$ python -q
>>> import numpy as np
>>> np.set_printoptions(precision=1, suppress=True, linewidth=120, floatmode="fixed")
>>> data = np.loadtxt("layer19.csv", delimiter=",")
>>> data
array([[-0.8,  0.4,  0.2,  0.2, -0.3],
       [ 0.2, -0.3, -0.2,  0.7, -0.5],
       [ 0.2,  0.5,  0.1,  0.6,  0.6],
       [-0.2,  0.2, -0.9, -0.1,  0.1],
       [-0.4, -0.7, -0.1,  0.2,  0.5]])
>>> C2 = data.T @ data
>>> (data @ data.T).shape
(5, 5)
>>> round(float(np.trace(C2)), 1), np.round((data ** 2).sum(), 1)
(5.0, np.float64(5.0))
>>> print(np.diag(C2))
[1.0 1.0 1.0 1.0 1.0]
>>> np.linalg.matrix_rank(C2)
np.int64(5)
>>> np.linalg.svd(data, compute_uv=False) ** 2
array([1.0, 1.0, 1.0, 1.0, 1.0])
>>> arr = np.array([[9, 0, 0, 6, 9],
...     [0, 0, 0, 0, 0],
...     [0, 0, 0, 0, 0],
...     [6, 0, 0, 4, 6],
...     [9, 0, 0, 6, 9]])
>>> arr
array([[9, 0, 0, 6, 9],
       [0, 0, 0, 0, 0],
       [0, 0, 0, 0, 0],
       [6, 0, 0, 4, 6],
       [9, 0, 0, 6, 9]])
>>> # symmetric, so the eigenvalues are real
>>> round(np.linalg.eigvals(arr).sum().real, 1)
np.float64(22.0)
>>> np.round(np.linalg.det(2 * arr), 1), round(float(np.linalg.det(arr)), 1)
(np.float64(0.0), 0.0)
>>> np.round(np.poly(arr), 1) + 0
array([  1.0, -22.0,   0.0,   0.0,   0.0,   0.0])
>>> (np.linalg.matrix_power((arr != 0) + (arr.T != 0) + np.eye(5), 5) > 0).astype(int)
array([[1, 0, 0, 1, 1],
       [0, 1, 0, 0, 0],
       [0, 0, 1, 0, 0],
       [1, 0, 0, 1, 1],
       [1, 0, 0, 1, 1]])
>>> print(np.flatnonzero(np.linalg.matrix_power((arr != 0) + (arr.T != 0) + np.eye(5), 5)[2]))
[2]
>>> np.linalg.norm(arr, axis=1).argmax()
np.int64(0)
>>> round(np.linalg.norm(arr, 1), 1), np.round(np.linalg.norm(arr, np.inf), 1)
(np.float64(24.0), np.float64(24.0))
>>> print(np.round(np.linalg.norm(arr) ** 2 / np.linalg.norm(arr, 2) ** 2, 1))
1.0
>>> round(float(np.linalg.norm(arr[4] - arr[2])), 1)
14.1
>>> np.round(np.linalg.norm(arr, 2), 1)
np.float64(22.0)
>>> np.linalg.norm(arr, axis=1)
array([14.1,  0.0,  0.0,  9.4, 14.1])
>>> Uu, sig, VT = np.linalg.svd(arr)
>>> np.argmax(sig[:-1] / (sig[1:] + 1e-6)) + 1
np.int64(1)
>>> sig.round(1) + 0
array([22.0,  0.0,  0.0,  0.0,  0.0])
>>> B = Uu[:, :1] @ np.diag(sig[:1]) @ VT[:1]
>>> round(np.abs(arr - B).max(), 1)
np.float64(0.0)
>>> print(np.linalg.matrix_rank(B))
1
>>> X = np.loadtxt("mat.csv", delimiter=",")
>>> X
array([[ 2.0,  0.0, -0.4, -0.3,  0.4, -0.2, -1.6,  0.9, -0.4, -1.6],
       [ 0.9, -0.9,  0.1,  1.7, -0.9, -1.4, -0.9, -1.2, -0.1, -0.7],
       [-0.1,  1.2,  1.4,  1.0,  0.6,  0.0,  1.1, -0.1,  1.3,  0.9],
       [ 0.0, -0.4, -1.5,  0.4, -0.5,  0.4,  0.0, -1.0,  0.7, -0.7],
       [-0.9, -1.3,  0.8,  2.6, -0.3, -0.4,  1.0, -1.4, -0.2, -1.0],
       [ 2.2,  0.8, -0.1, -0.2, -0.5,  0.9,  1.3, -0.4,  0.8, -0.9],
       [-0.3,  1.4, -0.5,  0.3,  2.0, -0.3, -0.9,  0.9, -0.8,  0.0]])
>>> Uu, sig, VT = np.linalg.svd(X, full_matrices=False)
>>> np.allclose(Uu * sig @ VT, X)
True
>>> (sig > 1e-8).sum()
np.int64(7)
>>> sig / sig[0]
array([1.0, 0.9, 0.7, 0.6, 0.4, 0.3, 0.2])
>>> np.round(Uu.T @ Uu, 1) + 0
array([[1.0, 0.0, 0.0, 0.0, 0.0, 0.0, 0.0],
       [0.0, 1.0, 0.0, 0.0, 0.0, 0.0, 0.0],
       [0.0, 0.0, 1.0, 0.0, 0.0, 0.0, 0.0],
       [0.0, 0.0, 0.0, 1.0, 0.0, 0.0, 0.0],
       [0.0, 0.0, 0.0, 0.0, 1.0, 0.0, 0.0],
       [0.0, 0.0, 0.0, 0.0, 0.0, 1.0, 0.0],
       [0.0, 0.0, 0.0, 0.0, 0.0, 0.0, 1.0]])
>>> np.abs(Uu[:, 0]).round(6).argmax()
np.int64(4)
>>> Uu.shape, sig.shape, VT.shape
((7, 7), (7,), (7, 10))
>>> print(np.round(Uu.T @ X @ VT.T, 1) + 0)
[[4.8 0.0 0.0 0.0 0.0 0.0 0.0]
 [0.0 4.1 0.0 0.0 0.0 0.0 0.0]
 [0.0 0.0 3.5 0.0 0.0 0.0 0.0]
 [0.0 0.0 0.0 2.9 0.0 0.0 0.0]
 [0.0 0.0 0.0 0.0 2.0 0.0 0.0]
 [0.0 0.0 0.0 0.0 0.0 1.5 0.0]
 [0.0 0.0 0.0 0.0 0.0 0.0 0.8]]
>>> np.round(np.sqrt((sig ** 2).sum()), 1), round(float(np.linalg.norm(X)), 1)
(np.float64(8.2), 8.2)
